$ python -q
>>> import numpy as np
>>> np.set_printoptions(precision=3, suppress=True, linewidth=120, legacy="1.25")
>>> tidy = lambda a: np.round(a, 3) + 0
>>> arr = np.array([[0, 0, 2, 3], [0, 0, 2, 0], [0, 0, 0, 0], [0, 0, 0, 0]])
>>> left, sv, Vt = np.linalg.svd(arr)
>>> np.argmax(sv[:-1] / (sv[1:] + 1e-6)) + 1
2
>>> out = left[:, :2] @ np.diag(sv[:2]) @ Vt[:2]
>>> tidy(np.linalg.norm(arr - out, 2)), sv[2]
(0.0, 0.0)
>>> print(tidy(np.linalg.norm(arr - out) / np.linalg.norm(arr)))
0.0
>>> P = np.triu(np.array([[3, 1, 2, 0], [2, 3, 1, 0], [1, 2, 2, 1], [3, 0, 3, 0]]), 1) + np.eye(4)
>>> out = P @ arr @ np.linalg.inv(P)
>>> tidy(np.linalg.det(out))
0.0
>>> np.linalg.matrix_rank(out)
2
>>> m1 = np.load("block17.npy")
>>> tidy(m1)
array([[ 0.846,  0.076, -0.649,  2.741,  0.588],
       [ 2.115,  1.922,  0.216, -0.755,  0.466],
       [ 1.48 , -2.19 ,  0.507, -0.536,  1.212],
       [-1.269,  0.706,  0.749,  0.009,  2.516],
       [ 0.106,  0.078,  2.778,  0.794, -0.798]])
>>> P = np.triu(np.array([[0, -1, -2, -2, 1],
...     [-2, 0, 2, -2, 2],
...     [-2, 2, -2, 2, 2],
...     [-1, -1, 0, 2, 0],
...     [-2, 2, 2, 0, -1]]), 1) + np.eye(5)
>>> out = P @ m1 @ np.linalg.inv(P)
>>> tidy(np.linalg.det(out))
-243.0
>>> tidy(np.trace(out)), tidy(np.trace(m1))
(2.486, 2.486)
>>> E = np.array([[1, 0, 0, 0, 0],
...     [0, -6, 0, 0, 0],
...     [0, 0, 7, 0, 0],
...     [0, 0, 0, 5, 0],
...     [0, 0, 0, 0, 8]])
>>> rng = np.random.default_rng(55687)
>>> labels = rng.permutation(5)
>>> print(labels)
[1 0 3 4 2]
>>> out = E[labels][:, labels]
>>> tidy(np.sort(np.abs(np.linalg.eigvals(out))))
array([1., 5., 6., 7., 8.])
>>> np.trace(out)
15
>>> out
array([[-6,  0,  0,  0,  0],
       [ 0,  1,  0,  0,  0],
       [ 0,  0,  5,  0,  0],
       [ 0,  0,  0,  8,  0],
       [ 0,  0,  0,  0,  7]])
>>> A = np.load("a.npy")
>>> print(A)
[[231 115 198]
 [115  94 105]
 [198 105 201]]
>>> tidy(np.linalg.svd(m1, compute_uv=False))
array([3., 3., 3., 3., 3.])
>>> print(tidy(np.linalg.norm(m1, axis=0)))
[3. 3. 3. 3. 3.]
>>> tidy(m1 @ m1.T)
array([[9., 0., 0., 0., 0.],
       [0., 9., 0., 0., 0.],
       [0., 0., 9., 0., 0.],
       [0., 0., 0., 9., 0.],
       [0., 0., 0., 0., 9.]])
>>> r0 = np.array([0, 1, 1])
>>> out = A + np.outer(r0, np.eye(3)[0])
>>> np.linalg.matrix_rank(np.linalg.inv(out) - np.linalg.inv(A), tol=1e-8)
1
>>> np.linalg.matrix_rank(out - A)
1
>>> evals, V = np.linalg.eigh(A)
>>> vec = np.array([-4, -4, 0])
>>> np.abs(A).sum(axis=1).max(), tidy(np.abs(evals).max())
(544, 477.755)
>>> print(vec @ A @ vec / (vec @ vec), tidy(evals[0]), tidy(evals[-1]))
277.5 17.343 477.755
>>> tidy(V * np.sqrt(evals) @ V.T)
array([[12.417,  4.242,  7.669],
       [ 4.242,  7.855,  3.781],
       [ 7.669,  3.781, 11.309]])
>>> print(tidy(np.linalg.eigvalsh(A[1:, 1:])))
[ 29.656 265.344]
>>> (np.sign(V[:, -1].round(6)) == np.sign(V[0, -1].round(6))).astype(int)
array([1, 1, 1])
>>> print(tidy(V * np.maximum(evals, 0) @ V.T))
[[231. 115. 198.]
 [115.  94. 105.]
 [198. 105. 201.]]
>>> tidy(np.linalg.norm(A, 2) / np.linalg.norm(A))
0.997
>>> np.linalg.cond(A) > 100
False
>>> np.argsort(-np.linalg.norm(A, axis=0).round(6), kind="stable")[:3]
array([0, 2, 1])
>>> np.linalg.matrix_rank(A, rtol=0.1)
1
>>> data = np.minimum.outer(np.arange(1, 4), np.arange(1, 4)) * 3
>>> data
array([[3, 3, 3],
       [3, 6, 6],
       [3, 6, 9]])
>>> def softmax(z):
...     e = np.exp(z - z.max(axis=-1, keepdims=True))
...     return e / e.sum(axis=-1, keepdims=True)
... 
>>> tidy(softmax(data[0] + 2))
array([0.333, 0.333, 0.333])
>>> tidy(softmax(data[0]))
array([0.333, 0.333, 0.333])
>>> tidy(softmax(10 * data[0]))
array([0.333, 0.333, 0.333])
>>> scores = data @ data.T / np.sqrt(3)
>>> tidy(softmax(scores)[0] @ data)
array([3.   , 6.   , 8.983])
>>> J = np.loadtxt("run4.csv", delimiter=",")
>>> J
array([[-4.,  4., -2.,  2.],
       [-2.,  2., -1.,  1.],
       [-4.,  4.,  0.,  0.],
       [-2.,  2.,  0.,  0.]])
>>> r0 = np.array([-2, 3, 2, -1, -1])
>>> out = m1 + np.outer(r0, np.eye(5)[4])
>>> tidy(np.linalg.det(out) / np.linalg.det(m1)), tidy(1 + np.linalg.solve(m1, r0)[4])
(1.103, 1.103)
>>> print(np.linalg.matrix_rank(out - m1))
1
>>> tidy(out)
array([[ 0.846,  0.076, -0.649,  2.741, -1.412],
       [ 2.115,  1.922,  0.216, -0.755,  3.466],
       [ 1.48 , -2.19 ,  0.507, -0.536,  3.212],
       [-1.269,  0.706,  0.749,  0.009,  1.516],
       [ 0.106,  0.078,  2.778,  0.794, -1.798]])
>>> np.trace(J)
-2.0
>>> print(J @ J)
[[ 12. -12.   4.  -4.]
 [  6.  -6.   2.  -2.]
 [  8.  -8.   4.  -4.]
 [  4.  -4.   2.  -2.]]
>>> tidy(np.linalg.matrix_power(J, 3))
array([[-32.,  32., -12.,  12.],
       [-16.,  16.,  -6.,   6.],
       [-24.,  24.,  -8.,   8.],
       [-12.,  12.,  -4.,   4.]])
>>> out = J[0, 0] * J[1:] - np.outer(J[1:, 0], J[0])
>>> out
array([[ 0.,  0.,  0.,  0.],
       [ 0.,  0., -8.,  8.],
       [ 0.,  0., -4.,  4.]])
>>> np.flatnonzero(~out.round(6).any(axis=1))
array([0])
>>> left, sv, Vt = np.linalg.svd(J)
>>> print(np.argmax(sv[:-1] / (sv[1:] + 1e-6)) + 1)
2
>>> out = left[:, :2] @ np.diag(sv[:2]) @ Vt[:2]
>>> print(tidy(np.linalg.norm(J - out) / np.linalg.norm(J)))
0.0
>>> tidy(np.linalg.norm(J - out, 2)), tidy(sv[2])
(0.0, 0.0)
>>> M = np.load("arr.npy")
>>> M
array([[-3, -3, -2,  0],
       [ 0, -1,  2, -2],
       [ 0,  0, -1, -1],
       [ 0,  0,  0,  2]])
>>> r0 = np.array([5, 2, 5, 0])
>>> out = M + np.outer(r0, np.eye(4)[1])
>>> print(np.linalg.matrix_rank(out - M))
1
>>> print(np.linalg.matrix_rank(np.linalg.inv(out) - np.linalg.inv(M), tol=1e-8))
1
>>> evals, V = np.linalg.eig(M)
>>> tidy(np.sort(np.linalg.eigvals(np.linalg.inv(M))))
array([-1.   , -1.   , -0.333,  0.5  ])
>>> tidy(np.sort(np.linalg.eigvals(M @ M)))
array([1., 1., 4., 9.])
>>> evals
array([-3., -1., -1.,  2.])
>>> tidy(np.sort(np.linalg.eigvals(M.T)))
array([-3., -1., -1.,  2.])
>>> r0, r1 = M[0], M[2]
>>> r0 @ r0
22
>>> pr = (r0 @ r1) / (r0 @ r0) * r0
>>> np.linalg.matrix_rank(np.outer(r0, r1))
1
>>> print(tidy(np.linalg.norm(r0 + r1) ** 2 + np.linalg.norm(r0 - r1) ** 2))
48.0
>>> print(tidy(r1 - pr))
[ 0.273  0.273 -0.818 -1.   ]
>>> print((r1 - pr) @ r0)
0.0
>>> feats = np.load("out10.npy")
>>> feats
array([[ 2.3  ,  2.5  , -1.   ,  0.2  , -0.1  ],
       [ 1.626,  1.122, -0.742,  1.426, -1.69 ],
       [ 1.2  ,  0.6  , -0.6  ,  1.   , -1.2  ],
       [ 0.6  ,  1.6  , -1.8  ,  1.9  ,  0.7  ],
       [-1.   ,  0.   ,  1.6  , -1.6  , -0.7  ]])
>>> vec = np.array([2, 0, 1, 2, 2])
>>> y = feats @ vec
>>> print(tidy(y))
[ 3.8    1.982  1.4    4.6   -5.   ]
>>> tidy(np.linalg.solve(feats, y + feats[:, 3]))
array([2., 0., 1., 3., 2.])
>>> tidy(np.linalg.solve(feats, -1 * y))
array([-2.,  0., -1., -2., -2.])
